$ python -q
>>> import numpy as np
>>> np.set_printoptions(suppress=True, linewidth=160)
>>> tidy = lambda a: np.round(a, 3) + 0
>>> X = np.array([[-1, 3, 8, 3, 7, 7, -1, -8, -9],
...     [3, 3, -2, 5, 3, -4, -2, 2, -6],
...     [5, -8, 5, -2, 2, 9, -4, 0, 2]])
>>> B = X / np.linalg.norm(X, axis=1, keepdims=True)
>>> G = B @ B.T
>>> tidy(np.linalg.norm(B, axis=1))
array([1., 1., 1.])
>>> print((G - 2 * np.eye(3)).round(6).argmax(axis=1))
[2 0 0]
>>> np.diff(X, axis=0)
array([[  4,   0, -10,   2,  -4, -11,  -1,  10,   3],
       [  2, -11,   7,  -7,  -1,  13,  -2,  -2,   8]])
>>> np.unravel_index(np.abs(X).argmax(), X.shape)
(np.int64(0), np.int64(8))
>>> np.linalg.rank(X)
Traceback (most recent call last):
  File "<python-input-10>", line 1, in <module>
    np.linalg.rank(X)
    ^^^^^^^^^^^^^^
AttributeError: module 'numpy.linalg' has no attribute 'rank'
>>> X.sum(axis=0)
array([  7,  -2,  11,   6,  12,  12,  -7,  -6, -13])
>>> tidy(np.linalg.norm(X))
np.float64(25.807)
>>> X[:, 9]
Traceback (most recent call last):
  File "<python-input-13>", line 1, in <module>
    X[:, 9]
    ~^^^^^^
IndexError: index 9 is out of bounds for axis 1 with size 9
>>> B = X / np.sqrt((X ** 2).mean(axis=1, keepdims=True))
>>> tidy(X - X.mean(axis=1, keepdims=True))
array([[ -2.   ,   2.   ,   7.   ,   2.   ,   6.   ,   6.   ,  -2.   ,  -9.   , -10.   ],
       [  2.778,   2.778,  -2.222,   4.778,   2.778,  -4.222,  -2.222,   1.778,  -6.222],
       [  4.   ,  -9.   ,   4.   ,  -3.   ,   1.   ,   8.   ,  -5.   ,  -1.   ,   1.   ]])
>>> tidy(np.linalg.norm(B, axis=1))
array([3., 3., 3.])
>>> left, sigma = np.linalg.svd(X)
Traceback (most recent call last):
  File "<python-input-17>", line 1, in <module>
    left, sigma = np.linalg.svd(X)
    ^^^^^^^^^^^
ValueError: too many values to unpack (expected 2)
>>> left, sigma, Vh = np.linalg.svd(X, full_matrices=False)
>>> tidy(np.sqrt((sigma ** 2).sum())), tidy(np.linalg.norm(X))
(np.float64(25.807), np.float64(25.807))
>>> tidy(np.cumsum(sigma ** 2) / np.sum(sigma ** 2))
array([0.542, 0.894, 1.   ])
>>> print(tidy(left.T @ X @ Vh.T))
[[18.994  0.     0.   ]
 [ 0.    15.317  0.   ]
 [ 0.     0.     8.403]]
>>> print(tidy(Vh @ Vh.T))
[[1. 0. 0.]
 [0. 1. 0.]
 [0. 0. 1.]]
>>> tidy(sigma)
array([18.994, 15.317,  8.403])
>>> W1 = np.array([[0, 2, 3, 3, 1],
...     [-2, 1, 3, -1, 3],
...     [-1, -3, 2, -1, 2],
...     [1, -1, 0, -1, 3],
...     [-3, 0, -1, -2, -2],
...     [2, -3, 2, -3, -2],
...     [0, 3, 3, 2, -3],
...     [2, 2, -3, 0, 1],
...     [0, 0, -2, -3, -1]])
>>> b = np.array([1, 3, -2, -1, 3])
>>> act = np.maximum(X @ W1 + b, 0)
>>> tidy((act > 0).mean(axis=0))
array([0.333, 0.333, 0.667, 0.333, 0.667])
>>> act
array([[ 0,  0, 66,  0, 12],
       [ 0, 23,  1, 22, 42],
       [22,  0,  0,  0,  0]])
>>> print(np.linalg.matrix_rank(act))
3
>>> W2 = np.array([[3, 1, -2], [2, 2, -3], [0, -2, -2], [1, 2, 1], [-1, -2, -2]])
>>> act @ W2
array([[ -12, -156, -156],
       [  26,    4, -133],
       [  66,   22,  -44]])
>>> E = np.load("w.npy")
>>> E
array([[ -0.465,  -5.708,  -0.074,  -1.464,   6.442,   7.636,  -1.71 ,   5.681],
       [ -9.382,   4.863,  -3.216, -14.332,  -1.15 ,   1.596,  -4.458,  -3.572],
       [ -5.378,   5.488, -11.835,  -7.89 ,   5.169,  -3.573,  10.981,   3.095],
       [ -1.221,  -6.436,   1.123,  -0.507,   3.291,   6.415,  -3.66 ,   3.537],
       [  1.109,  -4.239,   0.054,   2.94 ,   6.653,   7.16 ,  -2.645,   5.712],
       [ -8.791,   3.056,  -1.248, -13.458,  -1.485,   3.39 ,  -6.261,  -2.844],
       [ -8.226,   5.292,  -0.152, -12.717,  -0.624,   0.376,  -5.092,  -3.043],
       [ -1.433,  -6.925,  -1.151,  -0.676,   3.39 ,   6.377,  -0.701,   5.722],
       [ -1.519,  -4.697,   0.689,  -1.445,   1.788,   7.712,  -1.322,   5.312],
       [ -8.785,   3.007,  -3.201, -11.262,  -1.086,   3.032,  -6.594,  -2.811],
       [ -8.001,   3.365,  -8.496,  -7.176,   5.836,  -6.768,   8.043,   3.006],
       [ -1.031,  -4.99 ,   0.9  ,   0.368,   4.92 ,   6.328,  -2.171,   3.15 ],
       [ -6.326,   3.965, -10.513,  -8.492,   4.366,  -5.306,   9.043,   1.835],
       [ -0.158,  -5.839,  -0.581,  -2.621,   3.616,   6.596,  -3.487,   6.414],
       [ -5.041,   2.863,  -9.957,  -6.958,   4.319,  -6.057,   8.108,   1.423],
       [ -4.32 ,   4.384,  -8.096,  -8.164,   3.867,  -5.913,   9.409,   2.269],
       [ -1.89 ,  -5.283,  -0.47 ,   0.695,   3.037,   8.034,  -3.597,   5.527],
       [ -8.277,   3.267,  -1.822, -12.282,   1.822,   1.758,  -5.747,  -3.399],
       [ -1.297,  -4.429,   0.055,  -1.945,   3.124,   7.162,  -1.142,   4.649],
       [ -8.488,   3.554,  -4.219, -12.558,  -2.934,   1.406,  -4.857,  -4.998],
       [ -7.6  ,   4.101,  -3.135, -12.005,   1.344,   1.487,  -6.295,  -2.889],
       [ -8.487,   2.523,  -2.443, -11.484,  -0.629,   3.666,  -4.431,  -5.133],
       [ -5.396,   4.691, -11.271,  -6.946,   6.026,  -5.019,   7.143,   1.56 ],
       [ -4.587,   3.995,  -8.661,  -6.569,   2.654,  -5.623,  10.743,   4.259],
       [ -0.589,  -4.978,   2.074,  -0.914,   2.725,   5.684,  -3.516,   4.801],
       [ -7.453,   2.966,  -3.675, -12.784,  -0.635,   2.557,  -5.434,  -4.686],
       [ -9.43 ,   3.284,  -1.086, -13.255,   0.589,   1.638,  -4.687,  -3.895],
       [ -0.316,  -4.65 ,  -0.324,  -3.055,   3.305,   6.788,  -1.83 ,   5.422]])
>>> P = E @ np.linalg.solve(E.T @ E, E.T)
>>> tidy(np.linalg.eigvalsh(P))
array([0., 0., 0., 0., 0., 0., 0., 0., 0., 0., 0., 0., 0., 0., 0., 0., 0., 0., 0., 0., 1., 1., 1., 1., 1., 1., 1., 1.])
>>> tidy(np.trace(P))
np.float64(8.0)
>>> np.allclose(P @ P, P)
True
>>> Xs = E - E.mean(axis=0)
>>> left, sigma, Vh = np.linalg.svd(Xs, full_matrices=False)
>>> np.abs(left[:, 0]).argmax()
np.int64(4)
>>> tidy(np.abs(Vh[-1]))
array([0.715, 0.36 , 0.017, 0.399, 0.091, 0.204, 0.031, 0.386])
>>> (np.sign(left[:, 0]) == np.sign(left[0, 0])).astype(int)
array([1, 0, 0, 1, 1, 0, 0, 1, 1, 0, 0, 1, 0, 1, 0, 0, 1, 0, 1, 0, 0, 0, 0, 0, 1, 0, 0, 1])
>>> print(tidy(Xs.mean(axis=0)))
[0. 0. 0. 0. 0. 0. 0. 0.]
>>> tidy((sigma ** 2).sum() ** 2 / (sigma ** 4).sum())
np.float64(2.102)
>>> tidy(Vh[0] * np.sign(Vh[0, np.abs(Vh[0]).argmax()]))
array([-0.306,  0.465, -0.348, -0.457, -0.077, -0.461,  0.267, -0.267])
>>> J = np.load("x.npy")
>>> J
array([[ 3.348, -0.552, -2.838, -0.304],
       [ 6.871,  6.814,  3.048,  6.369],
       [-0.91 , -2.81 ,  0.221, -0.187],
       [-0.951, -3.238,  2.357,  2.478],
       [ 9.371,  9.566,  5.44 ,  3.477],
       [ 2.734, -5.798, -8.167, -2.724]])
>>> x0 = np.array([-1, -4, 0, -4])
>>> tidy((J * x0).sum(axis=1))
array([  0.076, -59.603,  12.898,   3.991, -61.543,  31.354])
>>> tidy(J @ (2 * x0))
array([   0.152, -119.206,   25.796,    7.982, -123.086,   62.708])
>>> J @ np.eye(4)[3]
array([-0.304,  6.369, -0.187,  2.478,  3.477, -2.724])
>>> J * x0
array([[ -3.348,   2.208,  -0.   ,   1.216],
       [ -6.871, -27.256,   0.   , -25.476],
       [  0.91 ,  11.24 ,   0.   ,   0.748],
       [  0.951,  12.952,   0.   ,  -9.912],
       [ -9.371, -38.264,   0.   , -13.908],
       [ -2.734,  23.192,  -0.   ,  10.896]])
>>> print(tidy(np.einsum("ij,j->i", J, x0)))
[  0.076 -59.603  12.898   3.991 -61.543  31.354]
>>> np.sign((J @ x0).round(6))
array([ 1., -1.,  1.,  1., -1.,  1.])
>>> tidy(J @ np.ones(4))
array([ -0.346,  23.102,  -3.686,   0.646,  27.854, -13.955])
>>> B = np.c_[J[:, :1] @ np.array([[2]]), np.array([0, 0, 2, 0, 1, 1])]
>>> B
array([[ 6.696,  0.   ],
       [13.742,  0.   ],
       [-1.82 ,  2.   ],
       [-1.902,  0.   ],
       [18.742,  1.   ],
       [ 5.468,  1.   ]])
>>> np.linalg.matrix_rank(B)
np.int64(2)
>>> np.linalg.matrix_rank(np.c_[J, B])
np.int64(5)
>>> tidy(np.linalg.lstsq(J, B[:, 0])[0])
array([2., 0., 0., 0.])
>>> Q, vecs = np.linalg.qr(B[:, :1])[0], np.linalg.qr(B[:, 1:])[0]
>>> sigma = np.linalg.svd(Q.T @ vecs, compute_uv=False)
>>> tidy(np.degrees(np.arccos(sigma.clip(0, 1))))
array([70.319])
>>> (sigma > 0.9).sum()
np.int64(0)
>>> P = J @ np.linalg.solve(J.T @ J, J.T)
>>> np.allclose(P @ P, P)
True
>>> print(tidy((np.eye(6) - P) @ J))
[[0. 0. 0. 0.]
 [0. 0. 0. 0.]
 [0. 0. 0. 0.]
 [0. 0. 0. 0.]
 [0. 0. 0. 0.]
 [0. 0. 0. 0.]]
>>> tidy(P @ J[:, 3])
array([-0.304,  6.369, -0.187,  2.478,  3.477, -2.724])
>>> tidy(np.trace(P))
np.float64(4.0)
>>> x0 = np.array([0, 0, -1, 1])
>>> a = np.maximum(J @ x0, 0)
>>> tidy(J.T @ a)
array([ 46.069, -10.72 , -41.237,   5.854])
>>> print(tidy(np.tanh(J @ x0)))
[ 0.987  0.997 -0.387  0.12  -0.961  1.   ]
>>> m1 = np.load("mat.npy")
>>> m1
array([[ -0.5,   0.7,  -0.1,  -0.3,  -1.2],
       [ -1.1,   0.4,  -0.6,   1.7,   0.3],
       [  1.6,  -1. ,   0.2,   1.7,   1.8],
       [  0.3,   2.2,  -0.8,   0.3,  -0.4],
       [ -1.9,   0.1,  -0.5,  -0.1,   0.1],
       [  0.4,  -0.1,   0.9,  -1.3,   0.2],
       [ -0.1,   1.5,  -1.2,   0.4,   0.3],
       [  0.7,   0. ,  -0.3,  -0.6,   0.7],
       [  0.7,  -0.6,   1.2,   0. ,   0. ],
       [  0.8,   0.4,   0.5,   0.2,  -1.5],
       [ -6. , -16. ,   5. ,  19. , -19. ],
       [ -1.1,  -1.6,  -0.5,  -1.5,   0. ],
       [ -0.3,   0.2,  -0.2,  -1.2,   0.8],
       [ -1.1,   0. ,   0.3,   0. ,   0.7],
       [  0.7,  -0.4,  -0.3,  -0.2,  -0.2],
       [ -0.8,   0.6,   0.3,  -1.5,  -0.2],
       [ -0.4,  -0.2,  -0.7,   1.3,  -0.7],
       [ -0.6,   0.3,   0.4,  -0.4,  -0.2],
       [  0.7,  -0.6,  -1.4,   0.1,   1. ],
       [  0.5,  -0.5,   1. ,   0.2,   0. ],
       [  1.1,  -0.7,   0.3,   2.5,  -0.1],
       [ -0.3,   0.1,   1.3,   0. ,   0.3],
       [  0.9,   0.8,  -0.9,   2.1,   0.4],
       [ -0.5,  -0.3,   1.3,   0.3,   0. ],
       [ -1.2,   0.1,   0.4,   0.2,   0.1],
       [  0.9,   0.4,  -0.4,   1.1,   1. ],
       [  1.3,  -0.4,   0.7,  -0.4,  -1.3],
       [ -1.1,   0.3,   0.1,  -1.5,   1.3],
       [  0.8,   0.8,   0.7,   2.1,  -0.5]])
>>> Xs = m1 - m1.mean(axis=0)
>>> vecs = np.linalg.svd(Xs)[2][:1]
>>> B = Xs - Xs @ vecs.T @ vecs
>>> np.linalg.norm(B, axis=1).round(6).argmax()
np.int64(2)
>>> tidy(B.std(axis=0))
array([0.921, 0.707, 0.697, 0.842, 0.636])
